% ipython --no-banner

In [1]: import numpy as np

In [2]: np.set_printoptions(precision=1, suppress=True, linewidth=140, floatmode="fixed")

In [3]: cent = np.sign(np.array([[1, 2, 1], [-3, 1, -2], [0, 1, 3]]))

In [4]: out = (np.tril(cent, -1) + np.eye(3)) @ (np.triu(cent, 1) + np.eye(3))

In [5]: ev = np.array([-1, 1, 0])

In [6]: arr = np.rint(out * ev @ np.linalg.inv(out)) + 0

In [7]: print(arr)
[[-2.0 -1.0  3.0]
 [ 2.0  1.0 -2.0]
 [ 0.0  0.0  1.0]]

In [8]: u, v = arr[0], arr[1]

In [9]: print(u @ v)
-11.0

In [10]: pr = (u @ v) / (u @ u) * u

In [11]: print(np.outer(u, v))
[[-4.0 -2.0  4.0]
 [-2.0 -1.0  2.0]
 [ 6.0  3.0 -6.0]]

In [12]: print(round(float((v - pr) @ u), 1))
0.0

In [13]: print(arr @ np.linalg.pinv(arr) @ arr)
[[-2.0 -1.0  3.0]
 [ 2.0  1.0 -2.0]
 [ 0.0  0.0  1.0]]

In [14]: print(np.allclose(arr[:-1].T @ np.linalg.lstsq(arr[:-1].T, arr[-1])[0], arr[-1]))
True

In [15]: try:
    ...:     np.linalg.inv(arr)
    ...: except np.linalg.LinAlgError as e:
    ...:     print(e)
    ...: 
Singular matrix

In [16]: print(np.poly(arr))
[ 1.0  0.0 -1.0  0.0]

In [17]: print(np.einsum("ij,ji->", arr, arr))
2.0

In [18]: print(np.linalg.eigvals(arr))
[-1.0  0.0  1.0]

In [19]: print(round(float(np.linalg.det(arr.T)), 1))
0.0

In [20]: print(round(float(np.linalg.eigvals(arr).sum().real), 1))
0.0

In [21]: K = np.load("test7.npy")

In [22]: print(K)
[[ 0.0 -1.0  0.0]
 [-1.0  0.0  0.0]
 [ 0.0  0.0  0.0]]

In [23]: print((np.linalg.matrix_power((K != 0) + (K.T != 0) + np.eye(3), 3) > 0).astype(int))
[[1 1 0]
 [1 1 0]
 [0 0 1]]

In [24]: print(np.sort(np.linalg.eigvals(K).real))
[-1.0  0.0  1.0]

In [25]: print(round(float(np.linalg.det(K)), 1))
0.0

In [26]: ev, vecs = np.linalg.eigh(K)

In [27]: x = np.array([-8, 4, -1])

In [28]: print(round(float(x @ K @ x / (x @ x)), 1), ev[0], ev[-1])
0.8 -1.0 1.0

In [29]: print(vecs * np.maximum(ev, 0) @ vecs.T)
[[ 0.5 -0.5  0.0]
 [-0.5  0.5  0.0]
 [ 0.0  0.0  0.0]]

In [30]: print(np.abs(K).sum(axis=1).max(), np.abs(ev).max())
1.0 1.0

In [31]: print(np.round(vecs * np.abs(ev) @ vecs.T, 1) + 0)
[[1.0 0.0 0.0]
 [0.0 1.0 0.0]
 [0.0 0.0 0.0]]

In [32]: print(x @ K @ x)
64.0

In [33]: print(np.linalg.eigvalsh(K[1:, 1:]))
[0.0 0.0]

In [34]: print([round(float(np.linalg.det(K[:i, :i])), 2) + 0 for i in range(1, 4)])
[0.0, -1.0, 0.0]

In [35]: rng = np.random.default_rng(625961)

In [36]: labels = rng.permutation(3)

In [37]: print(labels)
[0 2 1]

In [38]: out = K[labels][:, labels]

In [39]: print(np.sort(np.abs(np.linalg.eigvals(out))))
[0.0 1.0 1.0]

In [40]: print(out)
[[ 0.0  0.0 -1.0]
 [ 0.0  0.0  0.0]
 [-1.0  0.0  0.0]]

In [41]: print(np.round(np.linalg.det(out), 1), np.round(np.linalg.det(K[labels]), 1))
0.0 0.0

In [42]: print(np.trace(out))
0.0

In [43]: print(K.sum(axis=1))
[-1.0 -1.0  0.0]

In [44]: print(K.sum(axis=0))
[-1.0 -1.0  0.0]

In [45]: print(K - K[0])
[[ 0.0  0.0  0.0]
 [-1.0  1.0  0.0]
 [ 0.0  1.0  0.0]]

In [46]: print(np.linalg.svd(K, compute_uv=False))
[1.0 1.0 0.0]

In [47]: print(np.unravel_index(np.abs(K).argmax(), K.shape))
(np.int64(0), np.int64(1))

In [48]: X = np.load("block2.npy")

In [49]: print(X)
[[-0.7  1.0]
 [-1.0  1.3]]

In [50]: print(np.linalg.norm(X, axis=0))
[1.2 1.6]

In [51]: print(round(float(np.linalg.norm(X) ** 2 / np.linalg.norm(X, 2) ** 2), 1))
1.0

In [52]: print(round(float(np.linalg.norm(X, 1)), 1), round(float(np.linalg.norm(X, np.inf)), 1))
2.3 2.3

In [53]: print(round(float(np.linalg.norm(X[0] - X[1])), 1))
0.4

In [54]: print(np.linalg.norm(X, axis=1).argmax())
1

In [55]: print(np.linalg.norm(X, axis=1))
[1.2 1.6]

In [56]: U, sig, Vt = np.linalg.svd(X)

In [57]: print(sig.round(1) + 0)
[2.0 0.0]

In [58]: print(np.argmax(sig[:-1] / (sig[1:] + 1e-6)) + 1)
1

In [59]: out = U[:, :1] @ np.diag(sig[:1]) @ Vt[:1]

In [60]: print(round(float(np.abs(X - out).max()), 1))
0.0

In [61]: print(np.linalg.matrix_rank(out))
1

In [62]: print(np.linalg.matrix_rank(X, rtol=0.05))
1

In [63]: U, sig, Vt = np.linalg.svd(arr)

In [64]: print(np.argmax(sig[:-1] / (sig[1:] + 1e-6)) + 1)
2

In [65]: out = U[:, :2] @ np.diag(sig[:2]) @ Vt[:2]

In [66]: print(np.linalg.matrix_rank(out))
2

In [67]: print(np.linalg.matrix_rank(arr, rtol=0.05))
2

In [68]: print(round(np.linalg.norm(arr - out) / np.linalg.norm(arr), 1))
0.0

In [69]: labels = rng.permutation(2)

In [70]: print(labels)
[1 0]

In [71]: out = X[labels][:, labels]

In [72]: print(out)
[[ 1.3 -1.0]
 [ 1.0 -0.7]]

In [73]: print(round(float(np.trace(out)), 1))
0.6

In [74]: hat = np.triu(np.array([[0, 1], [0, -2]]), 1) + np.eye(2)

In [75]: out = hat @ X @ np.linalg.inv(hat)

In [76]: print(out)
[[-1.7  4.0]
 [-1.0  2.3]]

In [77]: print(np.poly(out))
[ 1.0 -0.6  0.1]

In [78]: print(hat @ X - X @ hat)
[[-1.0  2.0]
 [ 0.0  1.0]]

In [79]: print(np.round(np.trace(out), 1), round(float(np.trace(X)), 1))
0.6 0.6

In [80]: W0 = np.load("m.npy")

In [81]: print(W0)
[[  3.6  15.7  -1.6]
 [  3.7   8.0   3.6]
 [ 18.0  -4.2   4.6]
 [ 10.3  -0.7   0.2]
 [  8.9 -19.2  -1.6]
 [  4.8   3.9   5.2]
 [ -4.0  11.9   3.7]
 [ -2.3  -5.5   7.1]
 [ -3.3 -12.4   0.0]
 [ -8.6  -9.0  -0.6]
 [  4.4   0.9  -1.0]
 [ -0.6  -4.3  11.5]
 [ -0.9   1.1   1.0]
 [  5.5   8.8   6.9]
 [  2.7 -15.8   0.5]
 [ -1.5  -2.9  -7.2]
 [ 13.6 -15.4  -4.8]
 [ -5.0  -4.8  -9.4]
 [  2.6  -8.7   3.8]
 [  4.1   0.4  -2.8]
 [ -3.7   5.9   4.4]
 [ 11.3  -2.4   0.6]
 [ -2.3   6.8   2.1]
 [  6.3   4.1   9.7]]

In [82]: labels = W0[:, 2] > np.median(W0[:, 2])

In [83]: u = W0[labels].mean(axis=0) - W0[~labels].mean(axis=0)

In [84]: print(round((((W0 - W0.mean(axis=0)) @ u > 0) == labels).mean(), 1))
0.9

In [85]: print(labels.astype(int))
[0 1 1 0 0 1 1 1 0 0 0 1 1 1 0 0 0 0 1 0 1 0 1 1]

In [86]: Xc = W0 - W0.mean(axis=0)

In [87]: vecs = np.linalg.svd(Xc)[2][:2]

In [88]: out = Xc - Xc @ vecs.T @ vecs

In [89]: print(np.linalg.norm(out, axis=1).round(6).argmax())
11

In [90]: print(np.diag(vecs.T @ vecs))
[1.0 0.9 0.1]

In [91]: print(round(float(np.linalg.norm(out) / np.linalg.norm(Xc)), 1))
0.4

In [92]: print(out.std(axis=0))
[0.8 1.0 4.3]

In [93]: data = np.array([[1, 0], [0, 1]])

In [94]: print(data)
[[1 0]
 [0 1]]

In [95]: ev, vecs = np.linalg.eigh(data)

In [96]: x = np.array([3, 3])

In [97]: print(np.abs(data).sum(axis=1).max(), np.abs(ev).max())
1 1.0

In [98]: print(vecs * np.abs(ev) @ vecs.T)
[[1.0 0.0]
 [0.0 1.0]]

In [99]: print(x @ data @ x)
18

In [100]: print((data + data.T) / 2)
[[1.0 0.0]
 [0.0 1.0]]

In [101]: np.linalg.determinant(data)
Traceback (most recent call last):
  Cell In[101], line 1
    np.linalg.determinant(data)
AttributeError: module 'numpy.linalg' has no attribute 'determinant'


In [102]: print(np.round(np.linalg.det(data), 1))
1.0

In [103]: print(np.linalg.matrix_power(data, 3))
[[1 0]
 [0 1]]

In [104]: print(np.sort(np.abs(np.linalg.eigvals(data))))
[1.0 1.0]

In [105]: print(np.allclose(data @ data.T, data.T @ data))
True

In [106]: data.inv()
Traceback (most recent call last):
  Cell In[106], line 1
    data.inv()
AttributeError: 'numpy.ndarray' object has no attribute 'inv'


In [107]: q, Rm = np.linalg.qr(data)

In [108]: print(q.T @ q)
[[1.0 0.0]
 [0.0 1.0]]

In [109]: print(Rm)
[[1.0 0.0]
 [0.0 1.0]]

In [110]: out = np.c_[W0[:, :1] @ np.array([[0]]), np.array([0, 2, 1, 0, 2, 2, 1, 1, 1, 1, 1, 1, 2, 1, 1, 1, 2, 0, 0, 1, 1, 2, 2, 2])]

In [111]: print(out)
[[0.0 0.0]
 [0.0 2.0]
 [0.0 1.0]
 [0.0 0.0]
 [0.0 2.0]
 [0.0 2.0]
 [0.0 1.0]
 [0.0 1.0]
 [0.0 1.0]
 [0.0 1.0]
 [0.0 1.0]
 [0.0 1.0]
 [0.0 2.0]
 [0.0 1.0]
 [0.0 1.0]
 [0.0 1.0]
 [0.0 2.0]
 [0.0 0.0]
 [0.0 0.0]
 [0.0 1.0]
 [0.0 1.0]
 [0.0 2.0]
 [0.0 2.0]
 [0.0 2.0]]

In [112]: print(np.linalg.matrix_rank(np.c_[W0, out]))
4

In [113]: print(np.linalg.norm(np.linalg.qr(W0)[0].T @ out, axis=0) ** 2 / ((out ** 2).sum(axis=0) + 1e-12))
[0.0 0.3]

In [114]: E = np.load("dump.npy")

In [115]: print(E)
[[  0   0   0]
 [-27 -18 -12]
 [ -9  -6  -4]]

In [116]: # looks like rank 1

In [117]: w1 = np.array([[0, 4, 3, -3], [5, -5, -4, -3], [6, -8, 6, 7]])

In [118]: c = np.array([2, 3, 3, 3])

In [119]: hid = np.maximum(E @ w1 + c, 0)

In [120]: print(hid)
[[ 2  3  3  3]
 [ 0 81  0 54]
 [ 0 29  0 20]]

In [121]: print(np.linalg.matrix_rank(hid))
3

In [122]: cent = np.array([[-3, 0, -4], [1, 1, 2], [-4, 0, -4], [0, 2, 0]])

In [123]: print((hid @ cent).round(6).argmax(axis=1))
[1 1 1]

In [124]: print(w1 @ cent)
[[ -8  -2  -4]
 [ -4 -11 -14]
 [-50   6 -64]]

In [125]: print(hid @ cent)
[[-15   9 -14]
 [ 81 189 162]
 [ 29  69  58]]

In [126]: U, sig, Vt = np.linalg.svd(E)

In [127]: print(np.argmax(sig[:-1] / (sig[1:] + 1e-6)) + 1)
1

In [128]: print(sig.round(1) + 0)
[36.5  0.0  0.0]

In [129]: out = U[:, :1] @ np.diag(sig[:1]) @ Vt[:1]

In [130]: print(round(np.linalg.norm(E - out, 2), 1), np.round(sig[1], 1))
0.0 0.0

In [131]: print(round(float(np.abs(E - out).max()), 1))
0.0

In [132]: print(np.linalg.matrix_rank(out))
1

In [133]: print(round(float(np.linalg.norm(E - out) / np.linalg.norm(E)), 1))
0.0

In [134]: hat = np.triu(np.array([[1, 1, -2], [-1, 0, 2], [0, 0, -1]]), 1) + np.eye(3)

In [135]: out = hat @ arr @ np.linalg.inv(hat)

In [136]: print(np.poly(out))
[ 1.0  0.0 -1.0  0.0]

In [137]: print(out)
[[ 0.0  0.0 -1.0]
 [ 2.0 -1.0  6.0]
 [ 0.0  0.0  1.0]]

In [138]: print(np.linalg.matrix_rank(out))
2

In [139]: print(np.trace(out), np.trace(arr))
0.0 0.0

In [140]: feats = np.load("w.npy")

In [141]: print(feats)
[[ 7 -5 -9  7]
 [ 2  8  6  0]]

In [142]: out = np.array([[1, 3, 3], [3, 0, 1], [3, 0, 0], [3, 1, 3]])

In [143]: print(np.einsum("ij->j", feats))
[ 9  3 -3  7]

In [144]: out @ feats
Traceback (most recent call last):
  Cell In[144], line 1
    out @ feats
ValueError: matmul: Input operand 1 has a mismatch in its core dimension 0, with gufunc signature (n?,k),(k,m?)->(n?,m?) (size 2 is different from 3)


In [145]: print(np.linalg.matrix_rank(feats @ out))
2

In [146]: out = feats[0, 0] * feats[1:] - np.outer(feats[1:, 0], feats[0])

In [147]: print(out)
[[  0  66  60 -14]]

In [148]: print(np.flatnonzero(~out.round(6).any(axis=1)))
[]

In [149]: print(np.linalg.matrix_rank(out), np.linalg.matrix_rank(feats))
1 2

In [150]: A = np.cumsum(np.array([[1, 2, 1],
     ...:     [0, 1, 1],
     ...:     [1, 2, 0],
     ...:     [0, 1, 1],
     ...:     [2, 0, 1],
     ...:     [2, 2, 2],
     ...:     [1, 0, 2],
     ...:     [1, 1, 1],
     ...:     [1, 2, 0],
     ...:     [1, 2, 2],
     ...:     [1, 0, 0],
     ...:     [2, 1, 0],
     ...:     [2, 1, 0],
     ...:     [1, 1, 2],
     ...:     [0, 1, 2],
     ...:     [1, 2, 2],
     ...:     [2, 1, 0],
     ...:     [0, 2, 2],
     ...:     [2, 0, 0],
     ...:     [2, 2, 0],
     ...:     [2, 2, 2],
     ...:     [2, 0, 0],
     ...:     [2, 2, 2]]), axis=0)

In [151]: print(A)
[[ 1  2  1]
 [ 1  3  2]
 [ 2  5  2]
 [ 2  6  3]
 [ 4  6  4]
 [ 6  8  6]
 [ 7  8  8]
 [ 8  9  9]
 [ 9 11  9]
 [10 13 11]
 [11 13 11]
 [13 14 11]
 [15 15 11]
 [16 16 13]
 [16 17 15]
 [17 19 17]
 [19 20 17]
 [19 22 19]
 [21 22 19]
 [23 24 19]
 [25 26 21]
 [27 26 21]
 [29 28 23]]

In [152]: U, sig, Vt = np.linalg.svd(A)

In [153]: print(sig)
[126.3   6.0   3.6]

In [154]: out = U[:, :1] @ np.diag(sig[:1]) @ Vt[:1]

In [155]: print(round(np.abs(A - out).max(), 1))
2.0
